% ipython --no-banner

In [1]: import numpy as np

In [2]: np.set_printoptions(precision=2, suppress=True, linewidth=200, legacy="1.25")

In [3]: tidy = lambda a: np.round(a, 2) + 0

In [4]: F = np.array([[3, 0, 0], [0, 3, 0], [1, 0, 1]])

In [5]: print(F)
[[3 0 0]
 [0 3 0]
 [1 0 1]]

In [6]: def softmax(z):
   ...:     e = np.exp(z - z.max(axis=-1, keepdims=True))
   ...:     return e / e.sum(axis=-1, keepdims=True)
   ...: 

In [7]: print(tidy(softmax(F[0])))
[0.91 0.05 0.05]

In [8]: print(tidy(softmax(F[0] + 3)))
[0.91 0.05 0.05]

In [9]: S = F @ F.T / np.sqrt(3)

In [10]: print(tidy(softmax(S)[0] @ F))
[2.92 0.02 0.03]

In [11]: print(softmax(S).round(6).argmax(axis=1))
[0 1 0]

In [12]: feats = np.load("layer19.npy")

In [13]: print(feats)
[[2.05 3.   3.   0.   2.   0.  ]
 [3.   0.05 3.   1.   3.   3.  ]
 [1.   2.   0.05 1.   2.   3.  ]
 [2.   1.   2.   1.05 1.   0.  ]
 [2.   0.   3.   0.   0.05 0.  ]
 [2.   3.   3.   0.   2.   0.05]]

In [14]: print(tidy(softmax(feats[1] + 2)))
[0.24 0.01 0.24 0.03 0.24 0.24]

In [15]: print(tidy(softmax(feats).sum(axis=1)))
[1. 1. 1. 1. 1. 1.]

In [16]: S = feats @ feats.T / np.sqrt(6)

In [17]: print(softmax(S).round(6).argmax(axis=1))
[0 1 1 1 1 0]

In [18]: print(tidy(softmax(S)[1] @ feats))
[3.   0.06 3.   1.   3.   2.99]

In [19]: f, r1 = feats[5], feats[2]

In [20]: print(f @ r1)
12.3

In [21]: pr = (f @ r1) / (f @ f) * f

In [22]: print(tidy((r1 - pr) @ f))
0.0

In [23]: print(tidy(np.outer(f, r1)))
[[2.   4.   0.1  2.   4.   6.  ]
 [3.   6.   0.15 3.   6.   9.  ]
 [3.   6.   0.15 3.   6.   9.  ]
 [0.   0.   0.   0.   0.   0.  ]
 [2.   4.   0.1  2.   4.   6.  ]
 [0.05 0.1  0.   0.05 0.1  0.15]]

In [24]: print(np.linalg.matrix_rank(np.outer(f, r1)))
1

In [25]: rng = np.random.default_rng(55)

In [26]: labels = rng.permutation(6)

In [27]: Y = feats[:, labels] * rng.choice([-1, 1], 6)

In [28]: print(Y)
[[ 2.   -0.    3.   -2.05 -0.    3.  ]
 [ 3.   -1.    0.05 -3.   -3.    3.  ]
 [ 2.   -1.    2.   -1.   -3.    0.05]
 [ 1.   -1.05  1.   -2.   -0.    2.  ]
 [ 0.05 -0.    0.   -2.   -0.    3.  ]
 [ 2.   -0.    3.   -2.   -0.05  3.  ]]

In [29]: left, _, Vt = np.linalg.svd(feats.T @ Y)

In [30]: print(tidy(np.linalg.lstsq(feats, Y)[0]))
[[ 0.  0.  0. -1.  0.  0.]
 [ 0.  0.  1.  0.  0.  0.]
 [ 0.  0.  0.  0.  0.  1.]
 [ 0. -1.  0.  0.  0.  0.]
 [ 1.  0.  0.  0.  0.  0.]
 [ 0.  0.  0.  0. -1.  0.]]

In [31]: print(labels)
[4 3 1 0 5 2]

In [32]: J = np.load("data.npy")

In [33]: print(J)
[[ 3. -9. -4.  5.  0.]
 [-2. -4.  7. -8.  0.]
 [-9. -1.  9.  8.  0.]
 [ 8.  4. -8. -6.  0.]
 [ 0.  0.  0.  0. -1.]]

In [34]: # splits into 2 blocks

In [35]: print(tidy(np.linalg.matrix_power(J, 3)))
[[ 1802.  -808. -1740. -1107.     0.]
 [ -320.  1542.   420.  -485.     0.]
 [ -860.  -152.  1442.  -628.     0.]
 [  420.     4.  -980.   928.     0.]
 [    0.     0.     0.     0.    -1.]]

In [36]: print((J + J.T) / 2)
[[ 3.  -5.5 -6.5  6.5  0. ]
 [-5.5 -4.   3.  -2.   0. ]
 [-6.5  3.   9.   0.   0. ]
 [ 6.5 -2.   0.  -6.   0. ]
 [ 0.   0.   0.   0.  -1. ]]

In [37]: print((J - J.T) / 2)
[[ 0.  -3.5  2.5 -1.5  0. ]
 [ 3.5  0.   4.  -6.   0. ]
 [-2.5 -4.   0.   8.   0. ]
 [ 1.5  6.  -8.   0.   0. ]
 [ 0.   0.   0.   0.   0. ]]

In [38]: print(np.allclose(J, J.T))
False

In [39]: print([round(float(x), 2) for x in np.linalg.svd(feats, compute_uv=False)[:3]])
[10.09, 4.22, 3.32]

In [40]: print(np.linalg.cond(feats) > 100)
True

In [41]: print(round(np.log10(np.linalg.cond(feats))))
3

In [42]: print(np.argsort(-np.linalg.norm(feats, axis=0).round(6), kind="stable")[:3])
[2 0 1]
